>>> import numpy as np
>>> np.set_printoptions(precision=3, suppress=True, linewidth=140)
>>> rnd = lambda a: np.round(a, 3) + 0
>>> mat = np.load("test18.npy")
>>> print(mat)
[[-3 -2  9  3]
 [ 0  3  0  3]
 [-2  2  6 -2]
 [-2 -1  6  1]]
>>> # rows and columns are dependent
>>> rng = np.random.default_rng(140)
>>> labels = rng.permutation(4)
>>> labels
array([1, 3, 0, 2])
>>> B = mat[labels][:, labels]
>>> np.allclose(B, mat)
False
>>> np.diag(B)
array([ 3,  1, -3,  6])
>>> rnd(np.linalg.norm(mat, 2) / np.linalg.norm(mat))
np.float64(0.909)
>>> print(np.linalg.lstsq(mat[:-1].T, mat[-1])[2])
3
>>> print(rnd(np.trace(np.linalg.pinv(mat) @ mat)))
3.0
>>> np.unique(mat.round(6), axis=0).shape
(4, 4)
>>> B = mat / np.linalg.norm(mat, axis=1, keepdims=True)
>>> G = B @ B.T
>>> rnd(np.linalg.norm(B, axis=1))
array([1., 1., 1., 1.])
>>> (G - 2 * np.eye(4)).round(6).argmax(axis=1)
array([3, 0, 3, 0])
>>> W0 = np.array([[4, 1, 4], [0, 3, 0], [0, 0, 5]])
>>> W0
array([[4, 1, 4],
       [0, 3, 0],
       [0, 0, 5]])
>>> # triangular: eigenvalues sit on the diagonal
>>> B = np.array([[1, 2, -2], [-2, 0, -1]])
>>> W2 = np.kron(B, W0)
>>> W2.shape
(6, 9)
>>> np.linalg.matrix_rank(W2)
np.int64(6)
>>> u = np.array([2, 2])
>>> np.correlate(W0[1], W0[2], "full")
array([ 0, 15,  0,  0,  0])
>>> np.cross(W0[1, :3], W0[2, :3])
array([15,  0,  0])
>>> x = np.array([-4, 1, -2])
>>> y = W0 @ x
>>> coef, lr = np.zeros(3), 1 / np.linalg.norm(W0, 2) ** 2
>>> for i in range(20):
...     coef -= lr * W0.T @ (W0 @ coef - y)
...     if i % 5 == 0: print(i, round(np.linalg.norm(W0 @ coef - y), 3))
... 
0 6.942
5 3.279
10 1.556
15 0.74
>>> rnd(coef)
array([-3.881,  0.91 , -2.046])
>>> rnd(np.linalg.cond(W0))
np.float64(2.693)
>>> m1 = np.array([[0, 0, 0], [0, 0, 1], [0, 1, 0]])
>>> left, sigma, vt = np.linalg.svd(m1)
>>> print(np.argmax(sigma[:-1] / (sigma[1:] + 1e-6)) + 1)
2
>>> sigma
array([1., 1., 0.])
>>> B = left[:, :2] @ np.diag(sigma[:2]) @ vt[:2]
>>> rnd(np.linalg.norm(m1 - B) / np.linalg.norm(m1))
np.float64(0.0)
>>> B
array([[0., 0., 0.],
       [0., 0., 1.],
       [0., 1., 0.]])
>>> np.linalg.matrix_rank(B)
np.int64(2)
>>> rnd(np.linalg.norm(m1 - B, 2)), sigma[2]
(np.float64(0.0), np.float64(0.0))
>>> np.linalg.matrix_rank(m1, rtol=0.05)
np.int64(2)
>>> rank = np.linalg.matrix_rank(m1)
>>> rank
np.int64(2)
>>> N = np.linalg.svd(m1)[2][rank:].T
>>> print(np.linalg.matrix_rank(m1.T @ m1), np.linalg.matrix_rank(m1 @ m1.T))
2 2
>>> N @ N.T
array([[1., 0., 0.],
       [0., 0., 0.],
       [0., 0., 0.]])
>>> N.shape
(3, 1)
>>> m1 @ N
array([[0.],
       [0.],
       [0.]])
>>> N[:, 0] / N[np.abs(N[:, 0]).round(6).argmax(), 0]
array([1., 0., 0.])
>>> [int(np.linalg.matrix_rank(np.delete(m1, i, axis=0))) for i in range(3)]
[2, 1, 1]
>>> np.allclose(m1 @ N, 0)
True
>>> [int(np.linalg.matrix_rank(m1[:i])) for i in range(1, len(m1) + 1)]
[0, 1, 2]
>>> feats = np.loadtxt("run6.csv", delimiter=",")
>>> rnd(feats)
array([[-0.381, -0.925],
       [-0.925,  0.381]])
>>> # columns are unit length and at right angles
>>> rnd(np.linalg.eigvals(feats))
array([-1.,  1.])
>>> rnd(np.poly(feats))
array([ 1.,  0., -1.])
>>> rnd(np.linalg.det(feats[::-1]))
np.float64(1.0)
>>> print(rnd(np.linalg.eigvals(feats).sum().real))
0.0
>>> rnd(feats.sum(axis=0))
array([-1.305, -0.544])
>>> rnd(np.abs(feats).max())
np.float64(0.925)
>>> rnd(np.linalg.svd(feats, compute_uv=False))
array([1., 1.])
>>> M = np.loadtxt("out1.csv", delimiter=",")
>>> M
array([[-0.867, -1.51 ,  0.982],
       [-1.51 ,  0.857,  0.041],
       [ 0.982,  0.041,  1.01 ]])
>>> evals, V = np.linalg.eigh(M)
>>> rnd(V @ np.diag(evals) @ V.T)
array([[-0.867, -1.51 ,  0.982],
       [-1.51 ,  0.857,  0.041],
       [ 0.982,  0.041,  1.01 ]])
>>> print(rnd(V.T @ V))
[[1. 0. 0.]
 [0. 1. 0.]
 [0. 0. 1.]]
>>> u = np.array([-2, 0, 1])
>>> B = M + np.outer(u, np.eye(3)[2])
>>> print(rnd(np.linalg.det(B) / np.linalg.det(M)), rnd(1 + np.linalg.solve(M, u)[2]))
1.304 1.304
>>> np.linalg.matrix_rank(B - M)
np.int64(1)
>>> K = np.load("x.npy")
>>> print(K)
[[ -6   0  -2  -3]
 [-18   0  -6  -9]
 [  6   0   2   3]
 [-12   0  -4  -6]]
>>> rank = np.linalg.matrix_rank(K)
>>> rank
np.int64(1)
>>> N = np.linalg.svd(K)[2][rank:].T
>>> rnd(K @ N)
array([[0., 0., 0.],
       [0., 0., 0.],
       [0., 0., 0.],
       [0., 0., 0.]])
>>> rnd(N @ N.T)
array([[ 0.265,  0.   , -0.245, -0.367],
       [ 0.   ,  1.   ,  0.   ,  0.   ],
       [-0.245,  0.   ,  0.918, -0.122],
       [-0.367,  0.   , -0.122,  0.816]])
>>> np.allclose(K @ N, 0)
True
>>> left, sigma, vt = np.linalg.svd(K)
>>> V = vt[:(sigma > 1e-8).sum()]
>>> x = K[3] + -2 * K[1] + rng.integers(2) * np.eye(4)[1]
>>> x
array([24.,  1.,  8., 12.])
>>> print(rnd(np.diag(V.T @ V)))
[0.735 0.    0.082 0.184]
>>> print(np.linalg.matrix_rank(np.vstack([K, x])))
2
>>> print(rnd(V.T @ V))
[[0.735 0.    0.245 0.367]
 [0.    0.    0.    0.   ]
 [0.245 0.    0.082 0.122]
 [0.367 0.    0.122 0.184]]
>>> def softmax(z):
...     e = np.exp(z - z.max(axis=-1, keepdims=True))
...     return e / e.sum(axis=-1, keepdims=True)
... 
>>> print(rnd(softmax(K).sum(axis=1)))
[1. 1. 1. 1.]
>>> rnd(softmax(10 * K[1]))
array([0., 1., 0., 0.])
>>> rnd(softmax(K[1]))
array([0.   , 0.997, 0.002, 0.   ])
>>> S = K @ K.T / np.sqrt(4)
>>> rnd(softmax(S))
array([[0., 1., 0., 0.],
       [0., 1., 0., 0.],
       [0., 0., 1., 0.],
       [0., 1., 0., 0.]])
>>> softmax(S).round(6).argmax(axis=1)
array([1, 1, 2, 1])
>>> rnd(softmax(S + np.triu(np.full(S.shape, -np.inf), 1)))
array([[1., 0., 0., 0.],
       [0., 1., 0., 0.],
       [0., 0., 1., 0.],
       [0., 1., 0., 0.]])
>>> W = np.array([[-3, 0, -3, 2, 2, 0],
...     [3, 0, 0, -2, 0, 0],
...     [-1, 1, -1, -2, 1, 0],
...     [2, 1, -2, 3, -2, 3]])
>>> coef = np.array([1, -2, 3, 2, -1, -1])
>>> hid = np.maximum(K @ W + coef, 0)
>>> hid
array([[15,  0, 29,  0,  0,  0],
       [43,  0, 81,  0,  0,  0],
       [ 0,  3,  0, 19,  7,  8],
       [29,  0, 55,  0,  0,  0]])
>>> np.linalg.matrix_rank(hid)
np.int64(3)
>>> (hid > 0).mean(axis=0)
array([0.75, 0.25, 0.75, 0.25, 0.25, 0.25])
>>> (hid > 0).astype(int)
array([[1, 0, 1, 0, 0, 0],
       [1, 0, 1, 0, 0, 0],
       [0, 1, 0, 1, 1, 1],
       [1, 0, 1, 0, 0, 0]])
>>> W2 = np.array([[-1, 1], [-1, -1], [3, -2], [3, 3], [0, 2], [-3, 1]])
>>> (hid @ W2).round(6).argmax(axis=1)
array([0, 0, 1, 0])
>>> F = np.load("case18.npy")
>>> rnd(F)
array([[-1.216,  9.179, -3.778],
       [-8.812,  2.569, -3.969],
       [-4.375, -8.825,  1.727],
       [ 7.741,  6.321,  0.347],
       [-8.362,  3.555, -4.176],
       [-4.415,  7.829, -4.384],
       [ 9.022,  3.989,  1.641],
       [-4.016, -8.959,  1.899],
       [-7.367, -6.762, -0.057],
       [ 4.229, -7.943,  4.361]])
>>> G = np.cov(F, rowvar=False)
>>> rnd(G)
array([[ 42.935,   8.812,  11.533],
       [  8.812,  54.168, -16.8  ],
       [ 11.533, -16.8  ,  10.115]])
>>> rnd(F.std(axis=0))
array([6.216, 6.982, 3.017])
>>> rnd(np.corrcoef(F[:, 1], F[:, 0])[0, 1])
np.float64(0.183)
>>> rnd(np.median(F, axis=0))
array([-4.195,  3.062,  0.145])
